% ipython --no-banner

In [1]: import numpy as np

In [2]: from numpy import linalg as LA

In [3]: np.set_printoptions(precision=2, suppress=True, linewidth=160, legacy="1.25")

In [4]: W0 = np.loadtxt("a.csv", delimiter=",")

In [5]: print(W0)
[[-0.43 -0.56 -1.15 -0.21 -0.72 -0.06 -1.2 ]
 [-0.68 -0.45 -0.75 -0.05 -0.41  0.07 -0.81]
 [-0.44 -0.29 -0.76  0.   -0.35  0.03 -0.71]
 [-0.55 -0.6  -1.07  0.01 -0.41  0.15 -1.1 ]
 [-0.76 -0.83 -1.43  0.05 -0.77  0.01 -1.36]
 [-2.34 -2.16 -4.58 -0.11 -2.31  0.06 -4.47]
 [ 0.54  0.4   1.15 -0.18  0.38 -0.14  0.94]
 [-0.66 -0.51 -1.73  0.19 -0.74  0.07 -1.45]
 [ 1.21  1.14  2.32 -0.01  1.12  0.09  2.4 ]
 [ 0.08  0.14  0.13 -0.08 -0.02 -0.02 -0.07]
 [-0.45 -0.34 -0.64  0.1  -0.38 -0.23 -0.56]
 [ 0.08  0.09  0.1  -0.11  0.16  0.18  0.07]
 [ 0.6   0.45  1.05 -0.15  0.53  0.08  0.89]
 [ 1.65  1.61  3.33  0.12  1.75 -0.04  3.41]
 [-0.19 -0.22 -0.2  -0.13  0.    0.07 -0.23]
 [ 0.8   0.83  1.29 -0.06  0.68  0.09  1.43]
 [ 1.47  1.45  2.85  0.04  1.47 -0.05  2.76]
 [-0.04  0.01 -0.13  0.04  0.13  0.12 -0.21]
 [ 0.51  0.49  1.14  0.05  0.38 -0.03  1.14]
 [ 1.11  1.17  2.08  0.16  1.   -0.04  1.94]
 [-0.45 -0.51 -1.31 -0.25 -0.54 -0.23 -1.18]
 [-0.52 -0.03 -0.3  -0.1  -0.28 -0.07 -0.6 ]
 [ 1.19  1.07  2.21  0.05  1.2   0.03  2.36]
 [-1.61 -1.48 -3.33  0.03 -1.61 -0.02 -3.5 ]
 [-1.26 -0.77 -2.    0.   -0.85  0.03 -2.13]
 [-0.07 -0.12  0.05  0.17 -0.05  0.   -0.18]
 [-1.59 -1.57 -3.3   0.21 -1.62 -0.16 -3.17]
 [ 0.36  0.23  0.56 -0.01  0.17  0.05  0.65]
 [ 0.25  0.18  0.19  0.03  0.12  0.07  0.1 ]
 [ 1.76  1.75  3.59 -0.07  1.9  -0.12  3.6 ]
 [ 3.01  3.23  6.2   0.01  2.91 -0.07  6.44]]

In [6]: cen = W0 - W0.mean(axis=0)

In [7]: U, sigma, Vh = LA.svd(cen, full_matrices=False)

In [8]: print(np.abs(U[:, 0]).argmax())
30

In [9]: print(np.abs(Vh[-1]))
[0.12 0.15 0.36 0.16 0.71 0.53 0.14]

In [10]: print(np.searchsorted(np.cumsum(sigma ** 2) / (sigma ** 2).sum(), 0.9) + 1)
1

In [11]: print(np.round(Vh[0] * np.sign(Vh[0, np.abs(Vh[0]).argmax()]), 2) + 0)
[0.3  0.29 0.6  0.   0.3  0.   0.61]

In [12]: print((np.sign(U[:, 0]) == np.sign(U[0, 0])).astype(int))
[1 1 1 1 1 1 0 1 0 1 1 1 0 0 1 0 0 1 0 0 1 1 0 1 1 1 1 0 0 0 0]
